$ ipython --no-banner

In [1]: import numpy as np

In [2]: from numpy import linalg as LA

In [3]: np.set_printoptions(precision=2, suppress=True, linewidth=200)

In [4]: Y = np.array([[1, 0], [2, 2]])

In [5]: M = np.kron(np.eye(2, dtype=int), Y)

In [6]: M
Out[6]: 
array([[1, 0, 0, 0],
       [2, 2, 0, 0],
       [0, 0, 1, 0],
       [0, 0, 2, 2]])

In [7]: np.prod(np.diag(M)), round(LA.det(M), 2)
Out[7]: (np.int64(4), np.float64(4.0))

In [8]: LA.matrix_power(M - np.diag(np.diag(M)), 4)
Out[8]: 
array([[0, 0, 0, 0],
       [0, 0, 0, 0],
       [0, 0, 0, 0],
       [0, 0, 0, 0]])

In [9]: F = np.loadtxt("x.csv", delimiter=",")

In [10]: F
Out[10]: 
array([[ 3.,  1., -2.,  2.,  3.],
       [ 3., -2.,  2., -2.,  3.],
       [ 0., -2.,  3.,  0., -3.],
       [ 0., -1.,  2., -1.,  0.],
       [12., -5.,  4., -4., 12.]])

In [11]: left, s, VT = LA.svd(F)

In [12]: print(np.argmax(s[:-1] / (s[1:] + 1e-6)) + 1)
4

In [13]: Y = left[:, :4] @ np.diag(s[:4]) @ VT[:4]

In [14]: Y.round(2) + 0
Out[14]: 
array([[ 3.,  1., -2.,  2.,  3.],
       [ 3., -2.,  2., -2.,  3.],
       [ 0., -2.,  3.,  0., -3.],
       [ 0., -1.,  2., -1.,  0.],
       [12., -5.,  4., -4., 12.]])

In [15]: LA.matrix_rank(Y)
Out[15]: np.int64(4)

In [16]: rank = LA.matrix_rank(F)

In [17]: rank
Out[17]: np.int64(4)

In [18]: N = LA.svd(F)[2][rank:].T

In [19]: np.round(F @ N, 2) + 0
Out[19]: 
array([[0.],
       [0.],
       [0.],
       [0.],
       [0.]])

In [20]: LA.matrix_rank(F.T @ F), LA.matrix_rank(F @ F.T)
Out[20]: (np.int64(4), np.int64(4))

In [21]: print(np.allclose(F @ N, 0))
True

In [22]: [int(LA.matrix_rank(F[:, :j + 1])) for j in range(5)]
Out[22]: [1, 2, 3, 4, 4]

In [23]: [int(LA.matrix_rank(F[:i])) for i in range(1, len(F) + 1)]
Out[23]: [1, 2, 3, 4, 4]

In [24]: J = np.loadtxt("a.csv", delimiter=",")

In [25]: J
Out[25]: 
array([[ 2.,  4.,  0.,  0.],
       [ 4., -1.,  4.,  0.],
       [ 0.,  4., -1.,  4.],
       [ 0.,  0.,  4.,  3.]])

In [26]: t3 = np.stack([J, 2 * J, J[::-1]])

In [27]: np.einsum("bij,cij->bc", t3, t3)
Out[27]: 
array([[111., 222., -16.],
       [222., 444., -32.],
       [-16., -32., 111.]])

In [28]: LA.matrix_rank(t3)
Out[28]: array([4, 4, 4])

In [29]: t3.sum(axis=0)
Out[29]: 
array([[ 6., 12.,  4.,  3.],
       [12.,  1., 11.,  4.],
       [ 4., 11.,  1., 12.],
       [ 2.,  4., 12.,  9.]])

In [30]: LA.det(t3)
Out[30]: array([ 246., 3936.,  246.])

In [31]: rng = np.random.default_rng(248)

In [32]: z = rng.permutation(4)

In [33]: z
Out[33]: array([2, 0, 1, 3])

In [34]: Y = J[z][:, z]

In [35]: print(Y)
[[-1.  0.  4.  4.]
 [ 0.  2.  4.  0.]
 [ 4.  4. -1.  0.]
 [ 4.  0.  0.  3.]]

In [36]: (Y - Y.T) / 2
Out[36]: 
array([[0., 0., 0., 0.],
       [0., 0., 0., 0.],
       [0., 0., 0., 0.],
       [0., 0., 0., 0.]])

In [37]: (Y + Y.T) / 2
Out[37]: 
array([[-1.,  0.,  4.,  4.],
       [ 0.,  2.,  4.,  0.],
       [ 4.,  4., -1.,  0.],
       [ 4.,  0.,  0.,  3.]])

In [38]: np.sort(np.abs(LA.eigvals(Y)))
Out[38]: array([1.27, 4.21, 6.74, 6.8 ])

In [39]: round(float(LA.det(Y)), 2)
Out[39]: 246.0

In [40]: round(float(np.abs(LA.eigvals(Y)).max()), 2)
Out[40]: 6.8

In [41]: LA.matrix_power(Y, 4)
Out[41]: 
array([[1473.,  816., -336.,  336.],
       [ 816.,  672.,   84.,  192.],
       [-336.,   84., 1425.,  864.],
       [ 336.,  192.,  864.,  945.]])

In [42]: np.allclose(Y, Y.T)
Out[42]: True

In [43]: LA.determinant(Y)
Traceback (most recent call last):
  Cell In[43], line 1
    LA.determinant(Y)
AttributeError: module 'numpy.linalg' has no attribute 'determinant'


In [44]: np.trace(Y)
Out[44]: np.float64(3.0)

In [45]: assert Y == Y.T
Traceback (most recent call last):
  Cell In[45], line 1
    assert Y == Y.T
ValueError: The truth value of an array with more than one element is ambiguous. Use a.any() or a.all()


In [46]: J @ J
Out[46]: 
array([[20.,  4., 16.,  0.],
       [ 4., 33., -8., 16.],
       [16., -8., 33.,  8.],
       [ 0., 16.,  8., 25.]])

In [47]: round(float(LA.det(J)), 2)
Out[47]: 246.0

In [48]: (J + J.T) / 2
Out[48]: 
array([[ 2.,  4.,  0.,  0.],
       [ 4., -1.,  4.,  0.],
       [ 0.,  4., -1.,  4.],
       [ 0.,  0.,  4.,  3.]])

In [49]: np.allclose(J, J.T)
Out[49]: True

In [50]: J.inv()
Traceback (most recent call last):
  Cell In[50], line 1
    J.inv()
AttributeError: 'numpy.ndarray' object has no attribute 'inv'


In [51]: np.trace(J)
Out[51]: np.float64(3.0)

In [52]: (J - J.T) / 2
Out[52]: 
array([[0., 0., 0., 0.],
       [0., 0., 0., 0.],
       [0., 0., 0., 0.],
       [0., 0., 0., 0.]])

In [53]: ev, vecs = LA.eigh(J)

In [54]: np.abs(vecs[:, -1])
Out[54]: array([0.4 , 0.48, 0.54, 0.57])

In [55]: ev
Out[55]: array([-6.74, -1.27,  4.21,  6.8 ])

In [56]: LA.eigvalsh(J @ J)
Out[56]: array([ 1.62, 17.76, 45.4 , 46.21])

In [57]: np.unique(ev.round(6) + 0, return_counts=True)[1]
Out[57]: array([1, 1, 1, 1])

In [58]: (ev > 1e-8).sum(), (ev < -1e-8).sum()
Out[58]: (np.int64(2), np.int64(2))

In [59]: m1 = np.load("arr.npy")

In [60]: print(m1)
[[ 1.    0.    0.    0.  ]
 [ 0.   -0.44  0.    0.9 ]
 [ 0.    0.    1.    0.  ]
 [ 0.   -0.9   0.   -0.44]]

In [61]: t3 = np.stack([m1, -2 * m1, m1[::-1]])

In [62]: print(t3.shape)
(3, 4, 4)

In [63]: LA.det(t3)
Out[63]: array([ 1., 16.,  1.])

In [64]: LA.matrix_rank(t3.reshape(3, -1))
Out[64]: np.int64(2)

In [65]: LA.norm(t3, axis=(1, 2))
Out[65]: array([2., 4., 2.])

In [66]: G = m1.T @ m1

In [67]: LA.eigvalsh(G)[::-1]
Out[67]: array([1., 1., 1., 1.])

In [68]: u = np.array([1, -6])

In [69]: np.array([np.convolve(row, u, "same") for row in m1])
Out[69]: 
array([[ 1.  , -6.  ,  0.  ,  0.  ],
       [ 0.  , -0.44,  2.63,  0.9 ],
       [ 0.  ,  0.  ,  1.  , -6.  ],
       [ 0.  , -0.9 ,  5.39, -0.44]])

In [70]: np.polyval(u, m1[1])
Out[70]: array([-6.  , -6.44, -6.  , -5.1 ])

In [71]: np.correlate(m1[1], m1[3], "full")
Out[71]: array([ 0.  ,  0.19,  0.  ,  0.  ,  0.  , -0.81,  0.  ])

In [72]: np.convolve(m1[1], u)
Out[72]: array([ 0.  , -0.44,  2.63,  0.9 , -5.39])

In [73]: print(m1.reshape(-1, 2))
[[ 1.    0.  ]
 [ 0.    0.  ]
 [ 0.   -0.44]
 [ 0.    0.9 ]
 [ 0.    0.  ]
 [ 1.    0.  ]
 [ 0.   -0.9 ]
 [ 0.   -0.44]]

In [74]: m1.ravel(order="F")
Out[74]: array([ 1.  ,  0.  ,  0.  ,  0.  ,  0.  , -0.44,  0.  , -0.9 ,  0.  ,  0.  ,  1.  ,  0.  ,  0.  ,  0.9 ,  0.  , -0.44])

In [75]: m1.reshape(2, -1)
Out[75]: 
array([[ 1.  ,  0.  ,  0.  ,  0.  ,  0.  , -0.44,  0.  ,  0.9 ],
       [ 0.  ,  0.  ,  1.  ,  0.  ,  0.  , -0.9 ,  0.  , -0.44]])

In [76]: t3 = m1.reshape(4, 2, -1)

In [77]: t3.sum(axis=1)
Out[77]: 
array([[ 1.  ,  0.  ],
       [ 0.  ,  0.46],
       [ 1.  ,  0.  ],
       [ 0.  , -1.34]])

In [78]: t3[:, 0]
Out[78]: 
array([[ 1.  ,  0.  ],
       [ 0.  , -0.44],
       [ 0.  ,  0.  ],
       [ 0.  , -0.9 ]])

In [79]: print(np.swapaxes(t3, 1, 2)[2])
[[0. 1.]
 [0. 0.]]

In [80]: print(t3.transpose(1, 0, 2))
[[[ 1.    0.  ]
  [ 0.   -0.44]
  [ 0.    0.  ]
  [ 0.   -0.9 ]]

 [[ 0.    0.  ]
  [ 0.    0.9 ]
  [ 1.    0.  ]
  [ 0.   -0.44]]]
